$ python -q
>>> import numpy as np
>>> np.set_printoptions(precision=3, suppress=True, linewidth=200)
>>> tidy = lambda a: np.round(a, 3) + 0
>>> q, _ = np.linalg.qr(np.array([[2.2, -1.5, 0.0],
...     [0.5, -1.8, -0.5],
...     [0.1, -0.2, -0.1],
...     [0.3, -0.9, -0.1],
...     [1.0, -1.1, 1.4],
...     [-0.7, 1.8, 1.7],
...     [-0.2, 0.3, -0.2],
...     [0.1, -0.1, 0.7],
...     [0.8, -0.3, 0.3]]))
>>> F = q @ q.T
>>> tidy(F)
array([[ 0.816, -0.097,  0.018, -0.04 ,  0.106, -0.152, -0.012, -0.054,  0.318],
       [-0.097,  0.489,  0.037,  0.241,  0.224, -0.334, -0.069,  0.063, -0.104],
       [ 0.018,  0.037,  0.004,  0.017,  0.003, -0.047, -0.003, -0.005, -0.001],
       [-0.04 ,  0.241,  0.017,  0.123,  0.158, -0.129, -0.042,  0.052, -0.042],
       [ 0.106,  0.224,  0.003,  0.158,  0.651,  0.226, -0.123,  0.261,  0.081],
       [-0.152, -0.334, -0.047, -0.129,  0.226,  0.628, -0.016,  0.162,  0.048],
       [-0.012, -0.069, -0.003, -0.042, -0.123, -0.016,  0.025, -0.047, -0.007],
       [-0.054,  0.063, -0.005,  0.052,  0.261,  0.162, -0.047,  0.121,  0.005],
       [ 0.318, -0.104, -0.001, -0.042,  0.081,  0.048, -0.007,  0.005,  0.144]])
>>> tidy(F @ np.linalg.pinv(F) @ F)
array([[ 0.816, -0.097,  0.018, -0.04 ,  0.106, -0.152, -0.012, -0.054,  0.318],
       [-0.097,  0.489,  0.037,  0.241,  0.224, -0.334, -0.069,  0.063, -0.104],
       [ 0.018,  0.037,  0.004,  0.017,  0.003, -0.047, -0.003, -0.005, -0.001],
       [-0.04 ,  0.241,  0.017,  0.123,  0.158, -0.129, -0.042,  0.052, -0.042],
       [ 0.106,  0.224,  0.003,  0.158,  0.651,  0.226, -0.123,  0.261,  0.081],
       [-0.152, -0.334, -0.047, -0.129,  0.226,  0.628, -0.016,  0.162,  0.048],
       [-0.012, -0.069, -0.003, -0.042, -0.123, -0.016,  0.025, -0.047, -0.007],
       [-0.054,  0.063, -0.005,  0.052,  0.261,  0.162, -0.047,  0.121,  0.005],
       [ 0.318, -0.104, -0.001, -0.042,  0.081,  0.048, -0.007,  0.005,  0.144]])
>>> np.allclose(F[:-1].T @ np.linalg.lstsq(F[:-1].T, F[-1])[0], F[-1])
True
>>> tidy(np.trace(np.linalg.pinv(F) @ F))
np.float64(3.0)
>>> np.abs(np.diag(np.linalg.qr(F)[1])) > 1e-9
array([ True,  True,  True, False, False, False, False, False, False])
